% python3 -q
>>> import numpy as np
>>> np.set_printoptions(suppress=True, linewidth=200)
>>> def rd(a):
...     return np.round(a, 1) + 0
... 
>>> J = np.load("arr.npy")
>>> print(rd(J))
[[0.3 0.  0.  0.3 0.  0.  0.3]
 [0.  0.5 0.  0.  0.  0.5 0. ]
 [0.  0.  0.5 0.5 0.  0.  0. ]
 [0.  0.2 0.  0.5 0.2 0.  0. ]
 [0.5 0.  0.  0.  0.5 0.  0. ]
 [0.  0.  0.  0.  0.  1.  0. ]
 [0.  0.  0.  0.  0.  0.  1. ]]
>>> # rows sum to 1
>>> print(np.allclose(J, J.T))
False
>>> assert J == J.T
Traceback (most recent call last):
  File "<python-input-7>", line 1, in <module>
    assert J == J.T
           ^^^^^^^^
ValueError: The truth value of an array with more than one element is ambiguous. Use a.any() or a.all()
>>> print(rd((J - J.T) / 2))
[[ 0.   0.   0.   0.2 -0.2  0.   0.2]
 [ 0.   0.   0.  -0.1  0.   0.2  0. ]
 [ 0.   0.   0.   0.2  0.   0.   0. ]
 [-0.2  0.1 -0.2  0.   0.1  0.   0. ]
 [ 0.2  0.   0.  -0.1  0.   0.   0. ]
 [ 0.  -0.2  0.   0.   0.   0.   0. ]
 [-0.2  0.   0.   0.   0.   0.   0. ]]
>>> print(rd(np.abs(np.linalg.eigvals(J)).max()))
1.0
>>> np.linalg.determinant(J)
Traceback (most recent call last):
  File "<python-input-10>", line 1, in <module>
    np.linalg.determinant(J)
    ^^^^^^^^^^^^^^^^^^^^^
AttributeError: module 'numpy.linalg' has no attribute 'determinant'
>>> M = np.loadtxt("x.csv", delimiter=",")
>>> print(M)
[[ 0. -6. -6.  0.  0. -3. -6. -3. -6.  0.  0.]
 [ 6. -2.  4.  0.  0. -1.  1.  5. -2.  0.  0.]
 [-6.  4. -2.  0.  0.  2.  1. -4.  4.  0.  0.]
 [ 2. -4. -2.  0.  0. -2. -3.  0. -4.  0.  0.]
 [ 6.  6. 12.  0.  0.  3.  9.  9.  6.  0.  0.]
 [ 0. -6. -6.  0.  0. -3. -6. -3. -6.  0.  0.]]
>>> other = M / np.linalg.norm(M, axis=1, keepdims=True)
>>> C2 = other @ other.T
>>> print(rd(C2[1]))
[-0.2  1.  -0.9  0.3  0.6 -0.2]
>>> print(np.argwhere(np.triu(np.abs(C2) > 0.95, 1)))
[[0 5]]
>>> print((np.abs(C2) > 0.9).astype(int))
[[1 0 0 1 0 1]
 [0 1 1 0 0 0]
 [0 1 1 0 0 0]
 [1 0 0 1 0 1]
 [0 0 0 0 1 0]
 [1 0 0 1 0 1]]
>>> print(rd(np.linalg.norm(other, axis=1)))
[1. 1. 1. 1. 1. 1.]
>>> print(rd(C2))
[[ 1.  -0.2 -0.3  0.9 -0.9  1. ]
 [-0.2  1.  -0.9  0.3  0.6 -0.2]
 [-0.3 -0.9  1.  -0.7 -0.2 -0.3]
 [ 0.9  0.3 -0.7  1.  -0.6  0.9]
 [-0.9  0.6 -0.2 -0.6  1.  -0.9]
 [ 1.  -0.2 -0.3  0.9 -0.9  1. ]]
>>> u, v = C2[5], C2[3]
>>> print(rd(u @ u))
3.7
>>> print(rd(u @ v))
3.4
>>> pr = (u @ v) / (u @ u) * u
>>> print(rd(np.outer(u, v)))
[[ 0.9  0.3 -0.7  1.  -0.6  0.9]
 [-0.1  0.   0.1 -0.2  0.1 -0.1]
 [-0.3 -0.1  0.2 -0.3  0.2 -0.3]
 [ 0.8  0.3 -0.6  0.9 -0.6  0.8]
 [-0.8 -0.3  0.6 -0.9  0.6 -0.8]
 [ 0.9  0.3 -0.7  1.  -0.6  0.9]]
>>> print(np.linalg.matrix_rank(np.outer(u, v)))
1
>>> print(rd(pr))
[ 0.9 -0.1 -0.3  0.8 -0.8  0.9]
>>> print(rd(np.linalg.norm(u + v) ** 2 + np.linalg.norm(u - v) ** 2))
14.6
>>> print(rd(v - pr))
[ 0.   0.4 -0.4  0.2  0.2  0. ]
>>> left, s, Vh = np.linalg.svd(M)
>>> evecs = Vh[:(s > 1e-8).sum()]
>>> rng = np.random.default_rng(27820)
>>> x0 = M[3] + -3 * M[1] + rng.integers(2) * np.eye(11)[4]
>>> print(x0)
[-16.   2. -14.   0.   0.   1.  -6. -15.   2.   0.   0.]
>>> print(rd(evecs.T @ evecs))
[[ 0.4 -0.2  0.2  0.   0.  -0.1  0.   0.3 -0.2  0.   0. ]
 [-0.2  0.3  0.1  0.   0.   0.2  0.2  0.   0.3  0.   0. ]
 [ 0.2  0.1  0.4  0.   0.   0.1  0.2  0.3  0.1  0.   0. ]
 [ 0.   0.   0.   0.   0.   0.   0.   0.   0.   0.   0. ]
 [ 0.   0.   0.   0.   0.   0.   0.   0.   0.   0.   0. ]
 [-0.1  0.2  0.1  0.   0.   0.1  0.1  0.   0.2  0.   0. ]
 [ 0.   0.2  0.2  0.   0.   0.1  0.2  0.1  0.2  0.   0. ]
 [ 0.3  0.   0.3  0.   0.   0.   0.1  0.3  0.   0.   0. ]
 [-0.2  0.3  0.1  0.   0.   0.2  0.2  0.   0.3  0.   0. ]
 [ 0.   0.   0.   0.   0.   0.   0.   0.   0.   0.   0. ]
 [ 0.   0.   0.   0.   0.   0.   0.   0.   0.   0.   0. ]]
>>> print(rd(np.linalg.norm(x0 - evecs.T @ evecs @ x0)))
0.0
>>> other = np.linalg.inv(J)
>>> print((np.abs(other) > 1e-9).astype(int))
[[1 1 0 1 1 1 1]
 [0 1 0 0 0 1 0]
 [1 1 1 1 1 1 1]
 [1 1 0 1 1 1 1]
 [1 1 0 1 1 1 1]
 [0 0 0 0 0 1 0]
 [0 0 0 0 0 0 1]]
>>> left, s, Vh = np.linalg.svd(M)
>>> print(np.argmax(s[:-1] / (s[1:] + 1e-6)) + 1)
2
>>> print(rd(s))
[27.4 15.1  0.   0.   0.   0. ]
>>> other = left[:, :2] @ np.diag(s[:2]) @ Vh[:2]
>>> print(rd(np.abs(M - other).max()))
0.0
>>> print(rd(other))
[[ 0. -6. -6.  0.  0. -3. -6. -3. -6.  0.  0.]
 [ 6. -2.  4.  0.  0. -1.  1.  5. -2.  0.  0.]
 [-6.  4. -2.  0.  0.  2.  1. -4.  4.  0.  0.]
 [ 2. -4. -2.  0.  0. -2. -3.  0. -4.  0.  0.]
 [ 6.  6. 12.  0.  0.  3.  9.  9.  6.  0.  0.]
 [ 0. -6. -6.  0.  0. -3. -6. -3. -6.  0.  0.]]
>>> print(np.linalg.matrix_rank(M, rtol=0.05))
2
>>> print(rd(np.linalg.norm(M - other) / np.linalg.norm(M)))
0.0
>>> print(rd(np.linalg.norm(M - other, 2)), rd(s[2]))
0.0 0.0
>>> X = np.loadtxt("sample16.csv", delimiter=",")
>>> print(X)
[[ 1.  0.  0.  0.  0.  0.  0.  0.  0.  0.  0.]
 [ 2.  1.  0.  0.  0.  0.  0.  0.  0.  0.  0.]
 [ 3. -1.  0.  0.  0.  0.  0.  0.  0.  0.  0.]
 [ 2. -2. -1. -3.  0.  0.  0.  0.  0.  0.  0.]
 [ 2.  0.  1. -1.  1.  0.  0.  0.  0.  0.  0.]
 [ 0. -3.  0.  0. -3.  1.  0.  0.  0.  0.  0.]
 [ 3. -2.  1.  1.  2.  0. -1.  0.  0.  0.  0.]
 [ 2. -2.  0. -2.  3.  1.  2.  2.  0.  0.  0.]
 [ 1.  2. -3.  3. -2.  2. -1.  2.  0.  0.  0.]
 [-1. -1. -2.  2.  1. -2. -1. -1. -1. -1.  0.]
 [ 2.  0.  0. -1.  1. -3. -2. -1.  1.  3. -1.]]
>>> w1 = np.array([[2, 0, 2, 3, 2],
...     [1, 1, 1, 3, 2],
...     [1, 1, 0, 3, 3],
...     [1, 2, 3, 1, 3],
...     [2, 3, 0, 3, 2],
...     [2, 3, 1, 0, 2],
...     [3, 2, 0, 3, 0],
...     [3, 3, 3, 2, 2],
...     [3, 1, 1, 1, 2],
...     [0, 1, 2, 3, 0],
...     [0, 1, 0, 1, 1]])
>>> b = np.array([0, -1, -1, -2, 1])
>>> H = np.maximum(X @ w1 + b, 0)
>>> print(H)
[[ 2.  0.  1.  1.  3.]
 [ 5.  0.  4.  7.  7.]
 [ 5.  0.  4.  4.  5.]
 [ 0.  0.  0.  0.  0.]
 [ 6.  1.  0.  9.  7.]
 [ 0.  0.  0.  0.  0.]
 [ 7.  4.  6.  8. 13.]
 [20. 15.  2. 15.  7.]
 [ 7.  8. 20.  0. 11.]
 [ 0.  0.  0.  0.  0.]
 [ 0.  0.  1.  7.  0.]]
>>> print(rd((H > 0).mean(axis=0)))
[0.6 0.4 0.6 0.6 0.6]
>>> print(np.linalg.matrix_rank(H))
5
>>> print((H > 0).astype(int))
[[1 0 1 1 1]
 [1 0 1 1 1]
 [1 0 1 1 1]
 [0 0 0 0 0]
 [1 1 0 1 1]
 [0 0 0 0 0]
 [1 1 1 1 1]
 [1 1 1 1 1]
 [1 1 1 0 1]
 [0 0 0 0 0]
 [0 0 1 1 0]]
>>> basis = np.array([[-5, 2], [-3, -1], [-2, 2], [-5, -4], [5, -1]])
>>> print(w1 @ basis)
[[-19  -6]
 [-15 -11]
 [ -8 -14]
 [ -7  -1]
 [-24 -13]
 [-11   1]
 [-36  -8]
 [-30  -1]
 [-15   1]
 [-22  -9]
 [ -3  -6]]
>>> print(H @ basis)
[[  -2.   -1.]
 [ -33.  -17.]
 [ -28.   -3.]
 [   0.    0.]
 [ -43.  -32.]
 [   0.    0.]
 [ -34.  -23.]
 [-189.  -38.]
 [ -44.   35.]
 [   0.    0.]
 [ -37.  -26.]]
>>> print((H @ basis).round(6).argmax(axis=1))
[1 1 1 0 1 0 1 1 1 0 1]
>>> print(X @ X)
[[  1.   0.   0.   0.   0.   0.   0.   0.   0.   0.   0.]
 [  4.   1.   0.   0.   0.   0.   0.   0.   0.   0.   0.]
 [  1.  -1.   0.   0.   0.   0.   0.   0.   0.   0.   0.]
 [-11.   5.   3.   9.   0.   0.   0.   0.   0.   0.   0.]
 [  5.   1.   2.   2.   1.   0.   0.   0.   0.   0.   0.]
 [-12.  -6.  -3.   3.  -6.   1.   0.   0.   0.   0.   0.]
 [  5.  -3.   0.  -6.   0.   0.   1.   0.   0.   0.   0.]
 [ 10.  -9.   7.   1.  10.   3.   2.   4.   0.   0.   0.]
 [ -1.  -9.  -6. -12.  -4.   4.   5.   4.   0.   0.   0.]
 [ -8.   6.   3. -11.   3.  -3.   1.  -3.   1.   1.   0.]
 [-10.  16.  -9.  12.   3.  -5.  -2.  -2.  -4.  -6.   1.]]
>>> print(np.prod(np.diag(X)), rd(np.linalg.det(X)))
0.0 0.0
>>> print(X.sum(axis=1))
[ 1.  3.  2. -4.  3. -5.  4.  6.  4. -7. -1.]
>>> print(np.linalg.matrix_rank(X))
10
>>> print(X.sum(axis=0))
[17. -8. -4. -1.  3. -1. -3.  2.  0.  2. -1.]
>>> print(X.shape)
(11, 11)
>>> print(X - X[0])
[[ 0.  0.  0.  0.  0.  0.  0.  0.  0.  0.  0.]
 [ 1.  1.  0.  0.  0.  0.  0.  0.  0.  0.  0.]
 [ 2. -1.  0.  0.  0.  0.  0.  0.  0.  0.  0.]
 [ 1. -2. -1. -3.  0.  0.  0.  0.  0.  0.  0.]
 [ 1.  0.  1. -1.  1.  0.  0.  0.  0.  0.  0.]
 [-1. -3.  0.  0. -3.  1.  0.  0.  0.  0.  0.]
 [ 2. -2.  1.  1.  2.  0. -1.  0.  0.  0.  0.]
 [ 1. -2.  0. -2.  3.  1.  2.  2.  0.  0.  0.]
 [ 0.  2. -3.  3. -2.  2. -1.  2.  0.  0.  0.]
 [-2. -1. -2.  2.  1. -2. -1. -1. -1. -1.  0.]
 [ 1.  0.  0. -1.  1. -3. -2. -1.  1.  3. -1.]]
